$ python3 -q
>>> import numpy as np
>>> np.set_printoptions(precision=4, suppress=True, linewidth=120, legacy="1.25")
>>> W0 = np.load("run3.npy")
>>> W0
array([[-8,  0,  0,  0,  0,  0,  0,  0,  0,  0,  0,  0],
       [ 0, -1,  0,  0,  0,  0,  0,  0,  0,  0,  0,  0],
       [ 0,  0, -4,  0,  0,  0,  0,  0,  0,  0,  0,  0],
       [ 0,  0,  0,  2,  0,  0,  0,  0,  0,  0,  0,  0],
       [ 0,  0,  0,  0, -6,  0,  0,  0,  0,  0,  0,  0],
       [ 0,  0,  0,  0,  0, -9,  0,  0,  0,  0,  0,  0],
       [ 0,  0,  0,  0,  0,  0, -3,  0,  0,  0,  0,  0],
       [ 0,  0,  0,  0,  0,  0,  0, -4,  0,  0,  0,  0],
       [ 0,  0,  0,  0,  0,  0,  0,  0, -2,  0,  0,  0],
       [ 0,  0,  0,  0,  0,  0,  0,  0,  0, -8,  0,  0],
       [ 0,  0,  0,  0,  0,  0,  0,  0,  0,  0, -2,  0],
       [ 0,  0,  0,  0,  0,  0,  0,  0,  0,  0,  0, -4]])
>>> round(float(np.linalg.eigvalsh(W0).min()), 4)
-9.0
>>> W0[:, 6] @ W0[:, 5]
0
>>> np.linalg.pinv(W0)
array([[-0.125 ,  0.    ,  0.    ,  0.    ,  0.    ,  0.    ,  0.    ,  0.    ,  0.    ,  0.    ,  0.    ,  0.    ],
       [ 0.    , -1.    ,  0.    ,  0.    ,  0.    ,  0.    ,  0.    ,  0.    ,  0.    ,  0.    ,  0.    ,  0.    ],
       [ 0.    ,  0.    , -0.25  ,  0.    ,  0.    ,  0.    ,  0.    ,  0.    ,  0.    ,  0.    ,  0.    ,  0.    ],
       [ 0.    ,  0.    ,  0.    ,  0.5   ,  0.    ,  0.    ,  0.    ,  0.    ,  0.    ,  0.    ,  0.    ,  0.    ],
       [ 0.    ,  0.    ,  0.    ,  0.    , -0.1667,  0.    ,  0.    ,  0.    ,  0.    ,  0.    ,  0.    ,  0.    ],
       [ 0.    ,  0.    ,  0.    ,  0.    ,  0.    , -0.1111,  0.    ,  0.    ,  0.    ,  0.    ,  0.    ,  0.    ],
       [ 0.    ,  0.    ,  0.    ,  0.    ,  0.    ,  0.    , -0.3333,  0.    ,  0.    ,  0.    ,  0.    ,  0.    ],
       [ 0.    ,  0.    ,  0.    ,  0.    ,  0.    ,  0.    ,  0.    , -0.25  ,  0.    ,  0.    ,  0.    ,  0.    ],
       [ 0.    ,  0.    ,  0.    ,  0.    ,  0.    ,  0.    ,  0.    ,  0.    , -0.5   ,  0.    ,  0.    ,  0.    ],
       [ 0.    ,  0.    ,  0.    ,  0.    ,  0.    ,  0.    ,  0.    ,  0.    ,  0.    , -0.125 ,  0.    ,  0.    ],
       [ 0.    ,  0.    ,  0.    ,  0.    ,  0.    ,  0.    ,  0.    ,  0.    ,  0.    ,  0.    , -0.5   ,  0.    ],
       [ 0.    ,  0.    ,  0.    ,  0.    ,  0.    ,  0.    ,  0.    ,  0.    ,  0.    ,  0.    ,  0.    , -0.25  ]])
>>> np.linalg.norm(W0, axis=0)
array([8., 1., 4., 2., 6., 9., 3., 4., 2., 8., 2., 4.])
>>> rng = np.random.default_rng(99714)
>>> z = rng.permutation(12)
>>> z
array([10,  0,  1,  7,  6,  4,  5,  8,  9, 11,  2,  3])
>>> other = W0[z][:, z]
>>> np.diag(other)
array([-2, -8, -1, -4, -3, -6, -9, -2, -8, -4, -4,  2])
>>> np.trace(other)
-49
>>> other
array([[-2,  0,  0,  0,  0,  0,  0,  0,  0,  0,  0,  0],
       [ 0, -8,  0,  0,  0,  0,  0,  0,  0,  0,  0,  0],
       [ 0,  0, -1,  0,  0,  0,  0,  0,  0,  0,  0,  0],
       [ 0,  0,  0, -4,  0,  0,  0,  0,  0,  0,  0,  0],
       [ 0,  0,  0,  0, -3,  0,  0,  0,  0,  0,  0,  0],
       [ 0,  0,  0,  0,  0, -6,  0,  0,  0,  0,  0,  0],
       [ 0,  0,  0,  0,  0,  0, -9,  0,  0,  0,  0,  0],
       [ 0,  0,  0,  0,  0,  0,  0, -2,  0,  0,  0,  0],
       [ 0,  0,  0,  0,  0,  0,  0,  0, -8,  0,  0,  0],
       [ 0,  0,  0,  0,  0,  0,  0,  0,  0, -4,  0,  0],
       [ 0,  0,  0,  0,  0,  0,  0,  0,  0,  0, -4,  0],
       [ 0,  0,  0,  0,  0,  0,  0,  0,  0,  0,  0,  2]])
>>> other = W0 / np.sqrt((W0 ** 2).mean(axis=1, keepdims=True))
>>> other[1]
array([ 0.    , -3.4641,  0.    ,  0.    ,  0.    ,  0.    ,  0.    ,  0.    ,  0.    ,  0.    ,  0.    ,  0.    ])
>>> np.linalg.norm(other, axis=1)
array([3.4641, 3.4641, 3.4641, 3.4641, 3.4641, 3.4641, 3.4641, 3.4641, 3.4641, 3.4641, 3.4641, 3.4641])
>>> other = np.array([[3, 1, -3, 2, 1, 0, -3, 0, 2, 0],
...     [-3, -2, -1, 2, 3, -3, -2, -3, 1, 2],
...     [-2, 0, -3, -3, -3, 1, -3, 2, -2, -1],
...     [-1, -1, -2, 0, 2, 0, -3, -2, 1, 0],
...     [-1, -2, 2, 1, 3, 1, 2, 3, 0, 0],
...     [-1, -2, 1, 2, 0, 3, 3, -2, -1, -1],
...     [-3, 3, 2, -3, -2, 2, 2, -3, 2, -1],
...     [1, 0, 0, -3, 3, 0, -1, -3, 0, -3],
...     [0, -1, -2, 3, -3, -2, 2, 3, 1, 0],
...     [-1, -1, 2, 2, 1, 0, 2, 2, 0, 1]])
>>> other[-1] = other[0]
>>> E = other + 0.1 * np.eye(10)
>>> E
array([[ 3.1,  1. , -3. ,  2. ,  1. ,  0. , -3. ,  0. ,  2. ,  0. ],
       [-3. , -1.9, -1. ,  2. ,  3. , -3. , -2. , -3. ,  1. ,  2. ],
       [-2. ,  0. , -2.9, -3. , -3. ,  1. , -3. ,  2. , -2. , -1. ],
       [-1. , -1. , -2. ,  0.1,  2. ,  0. , -3. , -2. ,  1. ,  0. ],
       [-1. , -2. ,  2. ,  1. ,  3.1,  1. ,  2. ,  3. ,  0. ,  0. ],
       [-1. , -2. ,  1. ,  2. ,  0. ,  3.1,  3. , -2. , -1. , -1. ],
       [-3. ,  3. ,  2. , -3. , -2. ,  2. ,  2.1, -3. ,  2. , -1. ],
       [ 1. ,  0. ,  0. , -3. ,  3. ,  0. , -1. , -2.9,  0. , -3. ],
       [ 0. , -1. , -2. ,  3. , -3. , -2. ,  2. ,  3. ,  1.1,  0. ],
       [ 3. ,  1. , -3. ,  2. ,  1. ,  0. , -3. ,  0. ,  2. ,  0.1]])
>>> z = rng.permutation(10)
>>> z
array([8, 6, 0, 3, 5, 1, 4, 7, 2, 9])
>>> other = E[z][:, z]
>>> np.diag(other)
array([ 1.1,  2.1,  3.1,  0.1,  3.1, -1.9,  3.1, -2.9, -2.9,  0.1])
>>> other
array([[ 1.1,  2. ,  0. ,  3. , -2. , -1. , -3. ,  3. , -2. ,  0. ],
       [ 2. ,  2.1, -3. , -3. ,  2. ,  3. , -2. , -3. ,  2. , -1. ],
       [ 2. , -3. ,  3.1,  2. ,  0. ,  1. ,  1. ,  0. , -3. ,  0. ],
       [ 1. , -3. , -1. ,  0.1,  0. , -1. ,  2. , -2. , -2. ,  0. ],
       [-1. ,  3. , -1. ,  2. ,  3.1, -2. ,  0. , -2. ,  1. , -1. ],
       [ 1. , -2. , -3. ,  2. , -3. , -1.9,  3. , -3. , -1. ,  2. ],
       [ 0. ,  2. , -1. ,  1. ,  1. , -2. ,  3.1,  3. ,  2. ,  0. ],
       [ 0. , -1. ,  1. , -3. ,  0. ,  0. ,  3. , -2.9,  0. , -3. ],
       [-2. , -3. , -2. , -3. ,  1. ,  0. , -3. ,  2. , -2.9, -1. ],
       [ 2. , -3. ,  3. ,  2. ,  0. ,  1. ,  1. ,  0. , -3. ,  0.1]])
>>> np.round(np.linalg.det(other), 4), round(float(np.linalg.det(E[z])), 4)
(-19299.4339, 19299.4339)
>>> np.sort(np.abs(np.linalg.eigvals(other)))
array([0.1   , 1.762 , 1.762 , 3.8254, 3.8254, 3.8782, 3.8782, 6.3984, 6.3984, 6.8988])
